$ python3 -q
>>> import numpy as np
>>> np.set_printoptions(precision=3, suppress=True, linewidth=140)
>>> W0 = np.load("x.npy")
>>> W0
array([[ 0.824, -0.565,  2.829],
       [ 0.   ,  2.942,  0.588],
       [ 2.885,  0.161, -0.808]])
>>> O, Rm = np.linalg.qr(W0)
>>> O @ Rm
array([[ 0.824, -0.565,  2.829],
       [ 0.   ,  2.942,  0.588],
       [ 2.885,  0.161, -0.808]])
>>> O.shape, Rm.shape
((3, 3), (3, 3))
>>> round(float(np.trace(O @ O.T)), 3)
3.0
>>> np.allclose(Rm.T @ Rm, W0.T @ W0)
True
>>> np.round(O.T @ O, 3) + 0
array([[1., 0., 0.],
       [0., 1., 0.],
       [0., 0., 1.]])
>>> other = np.linalg.inv(W0)
>>> np.round(np.linalg.inv(other), 3) + 0
array([[ 0.824, -0.565,  2.829],
       [ 0.   ,  2.942,  0.588],
       [ 2.885,  0.161, -0.808]])
>>> other.round(3) + 0
array([[ 0.092,  0.   ,  0.321],
       [-0.063,  0.327,  0.018],
       [ 0.314,  0.065, -0.09 ]])
>>> (np.abs(other) > 1e-9).astype(int)
array([[1, 0, 1],
       [1, 1, 1],
       [1, 1, 1]])
>>> np.round(np.linalg.det(W0) * other, 3) + 0
array([[-2.472,  0.   , -8.654],
       [ 1.695, -8.826, -0.484],
       [-8.486, -1.763,  2.425]])
>>> A = np.load("out19.npy")
>>> A
array([[0.3  , 0.   , 0.1  , 0.2  , 0.2  , 0.2  ],
       [0.222, 0.333, 0.   , 0.   , 0.333, 0.111],
       [0.125, 0.   , 0.375, 0.125, 0.   , 0.375],
       [0.167, 0.25 , 0.083, 0.25 , 0.167, 0.083],
       [0.143, 0.143, 0.071, 0.143, 0.286, 0.214],
       [0.167, 0.167, 0.083, 0.25 , 0.167, 0.167]])
>>> other = np.array([[2, 2], [2, 1], [1, 0], [2, 0], [0, 1], [0, 2]])
>>> np.linalg.matrix_rank(A @ other)
np.int64(2)
>>> np.einsum("ij->j", A)
array([1.123, 0.893, 0.713, 0.968, 1.152, 1.15 ])
>>> np.einsum("ik,kj->ij", A, other)
array([[1.1  , 1.2  ],
       [1.111, 1.333],
       [0.875, 1.   ],
       [1.417, 0.917],
       [0.929, 1.143],
       [1.25 , 1.   ]])
>>> np.einsum("ij,ij->i", A, A)
array([0.22 , 0.284, 0.312, 0.194, 0.194, 0.181])
>>> Uu, sig, Vt = np.linalg.svd(A, full_matrices=False)
>>> (sig > 1e-8).sum()
np.int64(6)
>>> np.allclose(Uu * sig @ Vt, A)
True
>>> sig
array([1.014, 0.497, 0.236, 0.206, 0.109, 0.025])
>>> np.abs(Uu[:, 0]).round(6).argmax()
np.int64(1)
>>> mat = np.load("w.npy")
>>> mat
array([[0, 0],
       [0, 0],
       [0, 0],
       [4, 0]])
>>> rng = np.random.default_rng(970894)
>>> other = mat + rng.integers(-2, 3, (4, 1)) @ rng.integers(-2, 3, (1, 2))
>>> other
array([[0, 0],
       [2, 4],
       [1, 2],
       [4, 0]])
>>> other - mat
array([[0, 0],
       [2, 4],
       [1, 2],
       [0, 0]])
>>> theta = np.radians(45)
>>> Rm = np.eye(2)
>>> Rm[0, 0] = Rm[1, 1] = np.cos(theta)
>>> Rm[0, 1], Rm[1, 0] = -np.sin(theta), np.sin(theta)
>>> Rm
array([[ 0.707, -0.707],
       [ 0.707,  0.707]])
>>> other = mat @ Rm.T
>>> np.allclose(mat @ mat.T, other @ other.T)
True
>>> np.round(np.linalg.det(Rm), 3), round(np.trace(Rm), 3)
(np.float64(1.0), np.float64(1.414))
>>> np.linalg.matrix_rank(mat, rtol=0.1)
np.int64(1)
>>> np.linalg.cond(mat) > 100
np.True_
>>> np.argsort(-np.linalg.norm(mat, axis=0).round(6), kind="stable")[:3]
array([0, 1])
>>> r = np.linalg.matrix_rank(mat)
>>> r
np.int64(1)
>>> N = np.linalg.svd(mat)[2][r:].T
>>> [int(np.linalg.matrix_rank(mat[:, :j + 1])) for j in range(2)]
[1, 1]
>>> N @ N.T
array([[0., 0.],
       [0., 1.]])
>>> [int(np.linalg.matrix_rank(np.delete(mat, i, axis=0))) for i in range(4)]
[1, 1, 1, 0]
>>> np.allclose(mat @ N, 0)
True
>>> mat @ mat.T
array([[ 0,  0,  0,  0],
       [ 0,  0,  0,  0],
       [ 0,  0,  0,  0],
       [ 0,  0,  0, 16]])
>>> mat.T @ mat
array([[16,  0],
       [ 0,  0]])
>>> mat[:, 0] @ mat[:, 1]
np.int64(0)
>>> K = np.array([[0, 1, 0, 0, 0],
...     [1, 0, 0, 0, 0],
...     [0, 0, 0, 0, 0],
...     [0, 0, 0, 0, 0],
...     [0, 0, 0, 0, 0]])
>>> K
array([[0, 1, 0, 0, 0],
       [1, 0, 0, 0, 0],
       [0, 0, 0, 0, 0],
       [0, 0, 0, 0, 0],
       [0, 0, 0, 0, 0]])
>>> np.linalg.matrix_rank(K, rtol=0.1)
np.int64(2)
>>> np.round(np.linalg.norm(K, 2) / np.linalg.norm(K), 3)
np.float64(0.707)
>>> other = np.array([[5, 1, 3, 2, 4, 2],
...     [-9, 5, -8, -2, -9, 8],
...     [6, 0, 9, -3, 7, -1],
...     [5, 2, 7, -4, 6, -3],
...     [1, -4, 8, 7, -6, -4],
...     [6, 5, -5, 4, -7, -9]])
>>> M = other - other.T
>>> M
array([[  0,  10,  -3,  -3,   3,  -4],
       [-10,   0,  -8,  -4,  -5,   3],
       [  3,   8,   0, -10,  -1,   4],
       [  3,   4,  10,   0,  -1,  -7],
       [ -3,   5,   1,   1,   0,   3],
       [  4,  -3,  -4,   7,  -3,   0]])
>>> blk = np.stack([M, -1 * M, M[::-1]])
>>> blk.sum(axis=0)
array([[  4,  -3,  -4,   7,  -3,   0],
       [ -3,   5,   1,   1,   0,   3],
       [  3,   4,  10,   0,  -1,  -7],
       [  3,   8,   0, -10,  -1,   4],
       [-10,   0,  -8,  -4,  -5,   3],
       [  0,  10,  -3,  -3,   3,  -4]])
>>> np.linalg.det(blk)
array([ 776161.,  776161., -776161.])
>>> (blk @ M.T).shape
(3, 6, 6)
>>> O, evecs = np.linalg.qr(M[:, :1])[0], np.linalg.qr(M[:, 1:])[0]
>>> sig = np.linalg.svd(O.T @ evecs, compute_uv=False)
>>> np.degrees(np.arccos(sig.clip(0, 1)))
array([51.306])
>>> (sig > 0.9).sum()
np.int64(0)
>>> F = np.loadtxt("m.csv", delimiter=",")
>>> F
array([[ 2.609, -3.155,  3.755,  8.315],
       [-0.479, -3.356,  6.705, -6.6  ],
       [-1.55 , -7.199,  5.915, -3.283],
       [-4.156,  2.133, -7.035, -5.357],
       [ 0.645, -8.345,  4.283,  3.407],
       [ 8.855, -1.531, -1.935, -3.938],
       [ 5.456,  2.592,  3.89 ,  6.956],
       [-5.446, -0.792,  4.834, -6.808],
       [-0.71 ,  9.31 ,  0.018,  3.58 ],
       [ 9.714,  0.933,  2.099,  0.602],
       [-7.247, -2.057,  0.659,  6.544],
       [ 3.321,  1.611, -7.833,  5.002],
       [ 1.185,  7.022, -7.02 , -0.139],
       [ 4.219, -4.558,  6.166,  4.838],
       [ 3.825,  0.872,  5.604, -7.294],
       [-5.082,  3.057,  6.371,  4.924]])
>>> other = np.c_[F[:, :1] @ np.array([[1]]), np.array([7, 2, 8, 9, 6, 9, 0, 0, 5, 3, 3, 1, 7, 7, 6, 1])]
>>> other
array([[ 2.609,  7.   ],
       [-0.479,  2.   ],
       [-1.55 ,  8.   ],
       [-4.156,  9.   ],
       [ 0.645,  6.   ],
       [ 8.855,  9.   ],
       [ 5.456,  0.   ],
       [-5.446,  0.   ],
       [-0.71 ,  5.   ],
       [ 9.714,  3.   ],
       [-7.247,  3.   ],
       [ 3.321,  1.   ],
       [ 1.185,  7.   ],
       [ 4.219,  7.   ],
       [ 3.825,  6.   ],
       [-5.082,  1.   ]])
>>> np.linalg.norm(np.linalg.qr(F)[0].T @ other, axis=0) ** 2 / ((other ** 2).sum(axis=0) + 1e-12)
array([1.   , 0.098])
>>> np.round(np.linalg.norm(other - F @ np.linalg.lstsq(F, other)[0], axis=0), 3) + 0
array([ 0.   , 21.115])
>>> np.round(np.linalg.lstsq(F, other[:, 0])[0], 3) + 0
array([1., 0., 0., 0.])
>>> Uu, sig, Vt = np.linalg.svd(F, full_matrices=False)
>>> np.round(Vt @ Vt.T, 3) + 0
array([[1., 0., 0., 0.],
       [0., 1., 0., 0.],
       [0., 0., 1., 0.],
       [0., 0., 0., 1.]])
>>> np.round(Uu.T @ F @ Vt.T, 3) + 0
array([[23.892,  0.   ,  0.   ,  0.   ],
       [ 0.   , 21.705,  0.   ,  0.   ],
       [ 0.   ,  0.   , 19.228,  0.   ],
       [ 0.   ,  0.   ,  0.   , 13.727]])
>>> sig / sig[0]
array([1.   , 0.908, 0.805, 0.575])
>>> (sig > 1e-8).sum()
np.int64(4)
>>> np.round(np.sqrt((sig ** 2).sum()), 3), round(np.linalg.norm(F), 3)
(np.float64(40.001), np.float64(40.001))
